$ python3 -q
>>> import numpy as np
>>> np.set_printoptions(precision=2, suppress=True, linewidth=140)
>>> def rd(a):
...     return np.round(a, 2) + 0
... 
>>> rng = np.random.default_rng(432092)
>>> m1 = rng.normal(size=(38, 6)) + 20 * np.array([1, -3, 3, 2, 0, 3])
>>> print(rd(m1))
[[ 20.72 -60.67  61.21  38.6   -1.31  61.55]
 [ 17.66 -61.09  59.89  42.35  -0.68  59.61]
 [ 21.   -59.73  59.75  39.36  -0.45  58.77]
 [ 20.18 -62.08  58.75  40.32  -0.32  60.36]
 [ 20.4  -61.53  58.5   39.88  -1.72  62.17]
 [ 19.84 -58.28  59.59  41.52   1.2   62.13]
 [ 19.75 -60.46  58.29  40.94  -0.18  59.4 ]
 [ 22.2  -61.18  59.5   39.45  -1.27  58.99]
 [ 18.66 -59.75  57.97  40.57  -1.8   60.  ]
 [ 19.06 -61.38  60.85  41.36   0.5   59.29]
 [ 20.76 -59.77  62.28  39.42  -0.5   58.73]
 [ 18.59 -60.82  60.52  38.47  -0.14  59.95]
 [ 21.07 -63.1   59.15  42.08  -0.33  60.36]
 [ 19.98 -59.39  58.75  39.64  -0.03  57.7 ]
 [ 19.35 -60.34  60.97  40.64  -0.25  59.57]
 [ 20.59 -59.53  59.89  39.94  -0.33  61.03]
 [ 20.34 -60.05  61.31  39.48   0.31  59.02]
 [ 19.58 -58.9   59.43  40.59  -0.93  59.33]
 [ 18.61 -61.03  60.84  40.09   1.33  60.23]
 [ 20.39 -61.03  58.72  40.63  -0.49  61.96]
 [ 20.31 -58.99  61.17  39.27  -0.37  59.51]
 [ 20.97 -60.71  59.61  39.79   0.19  60.48]
 [ 19.94 -60.92  59.7   39.68   1.65  58.36]
 [ 19.41 -60.57  60.24  40.33  -1.47  59.82]
 [ 19.59 -59.89  59.03  39.25  -0.46  61.07]
 [ 21.95 -59.61  60.93  39.69   0.89  61.12]
 [ 19.92 -59.    58.84  40.43   1.    59.33]
 [ 19.22 -60.33  60.18  38.27   0.5   59.43]
 [ 20.63 -59.21  60.04  38.54  -0.68  60.18]
 [ 20.63 -59.84  61.04  38.61  -0.91  60.08]
 [ 18.41 -61.13  60.97  40.7    0.33  60.95]
 [ 18.2  -60.8   58.79  39.43   1.28  61.38]
 [ 19.39 -59.1   60.7   38.82   0.91  60.2 ]
 [ 21.68 -59.09  61.69  40.95  -0.22  60.28]
 [ 19.94 -59.31  59.94  39.89   2.15  58.53]
 [ 20.7  -58.95  58.82  39.44  -1.6   61.54]
 [ 20.76 -58.41  59.04  38.07   1.1   60.67]
 [ 21.53 -59.07  60.53  38.93   2.56  60.84]]
>>> cen = (m1 - m1.mean(axis=0)) / m1.std(axis=0)
>>> print(rd(cen.std(axis=0)))
[1. 1. 1. 1. 1. 1.]
>>> np.argwhere(np.abs(cen) > 2)
array([[ 1,  0],
       [ 1,  3],
       [ 7,  0],
       [10,  2],
       [12,  1],
       [12,  3],
       [13,  5],
       [34,  4],
       [37,  4]])
>>> beta = np.linalg.lstsq(np.delete(cen, 1, axis=1), cen[:, 1])[0]
>>> np.abs(beta).argmax()
np.int64(2)
>>> hat = m1 @ np.linalg.solve(m1.T @ m1, m1.T)
>>> rd(np.linalg.eigvalsh(hat))
array([0., 0., 0., 0., 0., 0., 0., 0., 0., 0., 0., 0., 0., 0., 0., 0., 0., 0., 0., 0., 0., 0., 0., 0., 0., 0., 0., 0., 0., 0., 0., 0., 1.,
       1., 1., 1., 1., 1.])
>>> print(np.allclose(hat @ hat, hat))
True
>>> rd(hat @ m1[:, 4])
array([-1.31, -0.68, -0.45, -0.32, -1.72,  1.2 , -0.18, -1.27, -1.8 ,  0.5 , -0.5 , -0.14, -0.33, -0.03, -0.25, -0.33,  0.31, -0.93,  1.33,
       -0.49, -0.37,  0.19,  1.65, -1.47, -0.46,  0.89,  1.  ,  0.5 , -0.68, -0.91,  0.33,  1.28,  0.91, -0.22,  2.15, -1.6 ,  1.1 ,  2.56])
>>> mat = np.loadtxt("arr.csv", delimiter=",")
>>> mat
array([[  0.,  -2.,   2.,   4.,   8.,   1.,  -9.,   1.,  -2.,   0.],
       [  2.,   0.,  -2.,  -1.,  10.,  -3.,  -1.,  -1.,   0.,  -2.],
       [ -2.,   2.,   0.,  -6.,   0.,   1.,   8.,   0.,  -3.,   3.],
       [ -4.,   1.,   6.,   0.,  -3.,  -2.,   1.,  -5.,   2.,   0.],
       [ -8., -10.,   0.,   3.,   0.,  -2.,   9.,   2.,   0.,   3.],
       [ -1.,   3.,  -1.,   2.,   2.,   0.,   5.,  -2.,  -1.,  10.],
       [  9.,   1.,  -8.,  -1.,  -9.,  -5.,   0.,   7.,   2.,  -7.],
       [ -1.,   1.,   0.,   5.,  -2.,   2.,  -7.,   0.,  -4.,   0.],
       [  2.,   0.,   3.,  -2.,   0.,   1.,  -2.,   4.,   0.,  -3.],
       [  0.,   2.,  -3.,   0.,  -3., -10.,   7.,   0.,   3.,   0.]])
>>> A2 = mat + rng.integers(-2, 3, (10, 8)) @ rng.integers(-2, 3, (8, 10))
>>> A2
array([[  5.,  -3.,  11.,  -1.,  10.,   1.,   1.,  -4.,  -2.,  -2.],
       [  2.,   0., -13.,   0.,   9.,   0., -14.,   4.,  -4.,  -1.],
       [ -3.,   2.,  -9.,  -4.,  -1.,   4.,  -2.,   2.,   3.,   5.],
       [ -6.,   0.,   6.,   7.,   8.,  -1.,   3.,  -2.,  12.,   7.],
       [-15., -13., -16.,   0.,  -5.,   6.,   1.,   6.,  12.,   8.],
       [ -3.,  -6.,  -7.,  -3.,   1.,   1.,  -5.,  -3., -11.,  -4.],
       [  6.,   6.,  -8.,   0., -15.,  -3.,  -1.,   9.,  -2.,  -2.],
       [ -5.,   3.,  -5.,   4.,   1.,  12.,  -6.,   0.,   0.,   7.],
       [ -3.,   1.,   8.,   4.,   4.,   2.,   1.,   5.,   4.,   2.],
       [ -4.,  -8., -15., -10.,  -3.,   3.,  -3.,  -1.,   1.,  -7.]])
>>> np.linalg.matrix_rank(A2 - mat, tol=1e-8)
np.int64(8)
>>> np.abs(A2 - mat).sum(axis=1)
array([39., 39., 36., 44., 71., 59., 29., 37., 35., 69.])
>>> rd(np.linalg.svd(A2 - mat, compute_uv=False))
array([42.29, 31.74, 18.76, 14.89, 11.01,  7.86,  3.61,  2.5 ,  0.  ,  0.  ])
>>> np.linalg.cond(A2) > 100
np.True_
>>> rd(np.sort(np.abs(np.linalg.eigvals(mat))))
array([ 0.85,  0.85,  4.49,  4.49, 10.46, 10.46, 13.29, 13.29, 22.47, 22.47])
>>> (mat - mat.T) / 2
array([[  0.,  -2.,   2.,   4.,   8.,   1.,  -9.,   1.,  -2.,   0.],
       [  2.,   0.,  -2.,  -1.,  10.,  -3.,  -1.,  -1.,   0.,  -2.],
       [ -2.,   2.,   0.,  -6.,   0.,   1.,   8.,   0.,  -3.,   3.],
       [ -4.,   1.,   6.,   0.,  -3.,  -2.,   1.,  -5.,   2.,   0.],
       [ -8., -10.,   0.,   3.,   0.,  -2.,   9.,   2.,   0.,   3.],
       [ -1.,   3.,  -1.,   2.,   2.,   0.,   5.,  -2.,  -1.,  10.],
       [  9.,   1.,  -8.,  -1.,  -9.,  -5.,   0.,   7.,   2.,  -7.],
       [ -1.,   1.,   0.,   5.,  -2.,   2.,  -7.,   0.,  -4.,   0.],
       [  2.,   0.,   3.,  -2.,   0.,   1.,  -2.,   4.,   0.,  -3.],
       [  0.,   2.,  -3.,   0.,  -3., -10.,   7.,   0.,   3.,   0.]])
>>> np.trace(mat)
np.float64(0.0)
>>> print(np.allclose(mat, mat.T))
False
